$ python3 -q
>>> import numpy as np
>>> import numpy.linalg as la
>>> np.set_printoptions(suppress=True, linewidth=140)
>>> W0 = np.loadtxt("sample3.csv", delimiter=",")
>>> W0.round(2)
array([[ -4.84,  -5.67,   0.09,  -0.97],
       [  6.  ,  15.99,  15.71,  17.39],
       [  0.37,   4.75,  -1.9 ,   0.32],
       [ -4.68,  -5.37,   2.62,   1.11],
       [ -0.65,   2.69,   5.54,   5.65],
       [ -5.3 ,  -6.59,  -2.06,  -2.94],
       [  1.5 ,   7.  ,   5.2 ,   6.57],
       [ -6.71,  -9.42,  -7.76,  -8.23],
       [ -4.03,  -4.05,  -3.97,  -3.75],
       [ -7.76, -11.51,  -4.53,  -6.25],
       [ -1.39,   1.21,   0.54,   1.28],
       [  1.22,   6.43,   4.12,   5.56],
       [  5.59,  15.17,  22.43,  22.49],
       [  0.5 ,   5.01,  -4.15,  -1.4 ]])
>>> M2 = np.array([[0, -2, 3], [1, -2, 1], [-2, 2, 3], [0, 1, -1]])
>>> np.round(np.einsum("ij->j", W0), 2)
array([-20.18,  15.65,  31.88,  36.84])
>>> M2 @ W0
Traceback (most recent call last):
  File "<python-input-7>", line 1, in <module>
    M2 @ W0
    ~~~^~~~
ValueError: matmul: Input operand 1 has a mismatch in its core dimension 0, with gufunc signature (n?,k),(k,m?)->(n?,m?) (size 14 is different from 3)
>>> la.cond(W0) > 100
np.True_
>>> left, sig, VT = la.svd(W0)
>>> sig.round(2) + 0
array([54.23, 16.36,  6.17,  0.  ])
>>> M2 = left[:, :3] @ np.diag(sig[:3]) @ VT[:3]
>>> round(float(la.norm(W0 - M2, 2)), 2), round(sig[3], 2)
(0.0, np.float64(0.0))
>>> la.matrix_rank(W0, rtol=0.05)
np.int64(3)
>>> Xc = W0 - W0.mean(axis=0)
>>> left, sig, VT = la.svd(Xc, full_matrices=False)
>>> round((sig ** 2).sum() ** 2 / (sig ** 4).sum(), 2)
np.float64(1.15)
>>> la.matrix_rank(Xc)
np.int64(2)
>>> np.round(Xc.mean(axis=0), 2) + 0
array([0., 0., 0., 0.])
>>> np.searchsorted(np.cumsum(sig ** 2) / (sig ** 2).sum(), 0.9) + 1
np.int64(1)
>>> (np.sign(left[:, 0]) == np.sign(left[0, 0])).astype(int)
array([1, 0, 1, 1, 0, 1, 0, 1, 1, 1, 1, 0, 0, 1])
>>> np.round(VT[0] * np.sign(VT[0, np.abs(VT[0]).argmax()]), 2)
array([0.28, 0.55, 0.54, 0.58])
>>> idx = W0[:, 1] > np.median(W0[:, 1])
>>> u = W0[idx].mean(axis=0) - W0[~idx].mean(axis=0)
>>> ((W0 - W0.mean(axis=0)) @ u > 0).astype(int)
array([0, 1, 1, 0, 1, 0, 1, 0, 0, 0, 0, 1, 1, 0])
>>> F = np.vander(np.arange(3) - 1, 3, increasing=True)
>>> F
array([[ 1, -1,  1],
       [ 1,  0,  0],
       [ 1,  1,  1]])
>>> round(la.det(F.T), 2)
np.float64(2.0)
>>> round(la.eigvals(F).sum().real, 2)
np.float64(2.0)
>>> np.einsum("ii->", F)
np.int64(2)
>>> np.round(la.det(2 * F), 2), np.round(la.det(F), 2)
(np.float64(16.0), np.float64(2.0))
>>> np.kron(np.eye(2, dtype=int), F)
array([[ 1, -1,  1,  0,  0,  0],
       [ 1,  0,  0,  0,  0,  0],
       [ 1,  1,  1,  0,  0,  0],
       [ 0,  0,  0,  1, -1,  1],
       [ 0,  0,  0,  1,  0,  0],
       [ 0,  0,  0,  1,  1,  1]])
>>> np.einsum("ij,ji->", F, F)
np.int64(2)
>>> round(float(la.det(F[::-1])), 2)
-2.0
>>> np.round(np.poly(F), 2)
array([ 1., -2.,  1., -2.])
>>> rng = np.random.default_rng(15)
>>> idx = rng.permutation(3)
>>> idx
array([0, 2, 1])
>>> M2 = F[idx][:, idx]
>>> np.allclose(M2, F)
False
>>> np.diag(M2)
array([1, 1, 0])
>>> M2
array([[ 1,  1, -1],
       [ 1,  1,  1],
       [ 1,  0,  0]])
>>> round(float(la.det(M2)), 2), np.round(la.det(F[idx]), 2)
(2.0, np.float64(-2.0))
>>> w1 = np.array([[3, 2, 4, 8], [3, 2, 9, 2], [6, 7, 6, 0]])
>>> coef = np.array([1, 2, 0, 1])
>>> hid = np.maximum(F @ w1 + coef, 0)
>>> (hid > 0).astype(int)
array([[1, 1, 1, 1],
       [1, 1, 1, 1],
       [1, 1, 1, 1]])
>>> cent = np.array([[4, 1], [0, 1], [2, 4], [-1, 0]])
>>> w1 @ cent
array([[12, 21],
       [28, 41],
       [36, 37]])
>>> hid @ cent
array([[ 23,  20],
       [ 15,  24],
       [ 79, 102]])
>>> cent = np.array([[2, 3, 0, 3], [2, 1, 0, 3], [2, 2, 0, 3], [0, 1, 3, 0]])
>>> mat = (rng.random((16, 4)) < 0.25) @ cent
>>> mat
array([[2, 2, 0, 3],
       [2, 3, 0, 3],
       [0, 0, 0, 0],
       [2, 1, 0, 3],
       [2, 3, 0, 3],
       [0, 0, 0, 0],
       [0, 1, 3, 0],
       [0, 1, 3, 0],
       [4, 5, 0, 6],
       [4, 4, 0, 6],
       [2, 2, 0, 3],
       [2, 1, 0, 3],
       [0, 0, 0, 0],
       [0, 0, 0, 0],
       [0, 0, 0, 0],
       [2, 2, 0, 3]])
>>> la.matrix_rank(mat, rtol=0.1)
np.int64(3)
>>> left, sig, VT = la.svd(mat)
>>> evecs = VT[:(sig > 1e-8).sum()]
>>> x0 = mat[8] + 5 * mat[14] + rng.integers(2) * np.eye(4)[2]
>>> x0
array([4., 5., 1., 6.])
>>> np.round(np.diag(evecs.T @ evecs), 2)
array([0.31, 1.  , 1.  , 0.69])
>>> la.matrix_rank(np.vstack([mat, x0]))
np.int64(3)
>>> Xc = mat - mat.mean(axis=0)
>>> left, sig, VT = la.svd(Xc, full_matrices=False)
>>> np.abs(left[:, 0]).argmax()
np.int64(8)
>>> np.count_nonzero(mat)
np.int64(31)
>>> np.diff(mat, axis=0)
array([[ 0,  1,  0,  0],
       [-2, -3,  0, -3],
       [ 2,  1,  0,  3],
       [ 0,  2,  0,  0],
       [-2, -3,  0, -3],
       [ 0,  1,  3,  0],
       [ 0,  0,  0,  0],
       [ 4,  4, -3,  6],
       [ 0, -1,  0,  0],
       [-2, -2,  0, -3],
       [ 0, -1,  0,  0],
       [-2, -1,  0, -3],
       [ 0,  0,  0,  0],
       [ 0,  0,  0,  0],
       [ 2,  2,  0,  3]])
>>> mat[16]
Traceback (most recent call last):
  File "<python-input-65>", line 1, in <module>
    mat[16]
    ~~~^^^^
IndexError: index 16 is out of bounds for axis 0 with size 16
>>> round(float(la.norm(mat)), 2)
16.97
>>> mat.shape
(16, 4)
>>> mat - mat[0]
array([[ 0,  0,  0,  0],
       [ 0,  1,  0,  0],
       [-2, -2,  0, -3],
       [ 0, -1,  0,  0],
       [ 0,  1,  0,  0],
       [-2, -2,  0, -3],
       [-2, -1,  3, -3],
       [-2, -1,  3, -3],
       [ 2,  3,  0,  3],
       [ 2,  2,  0,  3],
       [ 0,  0,  0,  0],
       [ 0, -1,  0,  0],
       [-2, -2,  0, -3],
       [-2, -2,  0, -3],
       [-2, -2,  0, -3],
       [ 0,  0,  0,  0]])
>>> np.abs(mat).max()
np.int64(6)
>>> np.unravel_index(np.abs(mat).argmax(), mat.shape)
(np.int64(8), np.int64(3))
>>> D = la.norm(mat[:, None] - mat[None], axis=-1)
>>> D.shape
(16, 16)
>>> np.flatnonzero(D[2] < D.mean() / 2)
array([ 2,  5, 12, 13, 14])
>>> D.mean(axis=1).argmax()
np.int64(8)
>>> D[:5, :5].round(2)
array([[0.  , 1.  , 4.12, 1.  , 1.  ],
       [1.  , 0.  , 4.69, 2.  , 0.  ],
       [4.12, 4.69, 0.  , 3.74, 4.69],
       [1.  , 2.  , 3.74, 0.  , 2.  ],
       [1.  , 0.  , 4.69, 2.  , 0.  ]])
>>> np.round(la.norm(mat - mat.mean(axis=0), axis=1), 2)
array([1.27, 1.86, 2.95, 1.31, 1.86, 2.95, 3.65, 3.65, 5.86, 5.34, 1.27, 1.31, 2.95, 2.95, 2.95, 1.27])
>>> J = np.array([[8, 6, 6, 10], [9, 7, 7, 11], [8, 6, 6, 10]])
>>> M2 = J[0, 0] * J[1:] - np.outer(J[1:, 0], J[0])
>>> M2
array([[ 0,  2,  2, -2],
       [ 0,  0,  0,  0]])
>>> np.round(J[:, 0] / J[0, 0], 2)
array([1.  , 1.12, 1.  ])
>>> left, sig, VT = la.svd(M2)
>>> evecs = VT[:(sig > 1e-8).sum()]
>>> x0 = M2[0] + 2 * M2[1] + rng.integers(2) * np.eye(4)[2]
>>> x0
array([ 0.,  2.,  2., -2.])
>>> la.matrix_rank(np.vstack([M2, x0]))
np.int64(1)
>>> np.round(la.norm(x0 - evecs.T @ evecs @ x0), 2)
np.float64(0.0)
>>> np.round(evecs.T @ evecs, 2)
array([[ 0.  ,  0.  ,  0.  ,  0.  ],
       [ 0.  ,  0.33,  0.33, -0.33],
       [ 0.  ,  0.33,  0.33, -0.33],
       [ 0.  , -0.33, -0.33,  0.33]])
>>> np.round(np.diag(evecs.T @ evecs), 2)
array([0.  , 0.33, 0.33, 0.33])
>>> left, sig, VT = la.svd(J)
>>> sig.round(2) + 0
array([27.78,  0.34,  0.  ])
>>> M2 = left[:, :2] @ np.diag(sig[:2]) @ VT[:2]
>>> M2.round(2)
array([[ 8.,  6.,  6., 10.],
       [ 9.,  7.,  7., 11.],
       [ 8.,  6.,  6., 10.]])
>>> E = np.maximum(np.array([[0, 1],
...     [0, 0],
...     [2, 3],
...     [0, 2],
...     [3, 1],
...     [2, 1],
...     [2, 3],
...     [0, 1],
...     [2, 2],
...     [0, 3],
...     [1, 0],
...     [3, 3],
...     [0, 3],
...     [3, 3],
...     [0, 0],
...     [3, 1],
...     [3, 1],
...     [1, 2],
...     [3, 1],
...     [0, 2],
...     [1, 2],
...     [0, 1],
...     [2, 1]]) @ np.array([[3, 2, -5], [-1, -5, 3]]) + np.array([3, 3, 1]), 0)
>>> E
array([[ 2,  0,  4],
       [ 3,  3,  1],
       [ 6,  0,  0],
       [ 1,  0,  7],
       [11,  4,  0],
       [ 8,  2,  0],
       [ 6,  0,  0],
       [ 2,  0,  4],
       [ 7,  0,  0],
       [ 0,  0, 10],
       [ 6,  5,  0],
       [ 9,  0,  0],
       [ 0,  0, 10],
       [ 9,  0,  0],
       [ 3,  3,  1],
       [11,  4,  0],
       [11,  4,  0],
       [ 4,  0,  2],
       [11,  4,  0],
       [ 1,  0,  7],
       [ 4,  0,  2],
       [ 2,  0,  4],
       [ 8,  2,  0]])
>>> D = la.norm(E[:, None] - E[None], axis=-1)
>>> np.round(la.norm(E, axis=1), 2)
array([ 4.47,  4.36,  6.  ,  7.07, 11.7 ,  8.25,  6.  ,  4.47,  7.  , 10.  ,  7.81,  9.  , 10.  ,  9.  ,  4.36, 11.7 , 11.7 ,  4.47, 11.7 ,
        7.07,  4.47,  4.47,  8.25])
>>> D[13].round(2)
array([ 8.06,  6.78,  3.  , 10.63,  4.47,  2.24,  3.  ,  8.06,  2.  , 13.45,  5.83,  0.  , 13.45,  0.  ,  6.78,  4.47,  4.47,  5.39,  4.47,
       10.63,  5.39,  8.06,  2.24])
>>> np.round(la.norm(E - E.mean(axis=0), axis=1), 2)
array([4.08, 3.2 , 2.69, 6.63, 6.57, 3.48, 2.69, 4.08, 3.06, 9.55, 4.33, 4.43, 9.55, 4.43, 3.2 , 6.57, 6.57, 1.99, 6.57, 6.63, 1.99, 4.08,
       3.48])
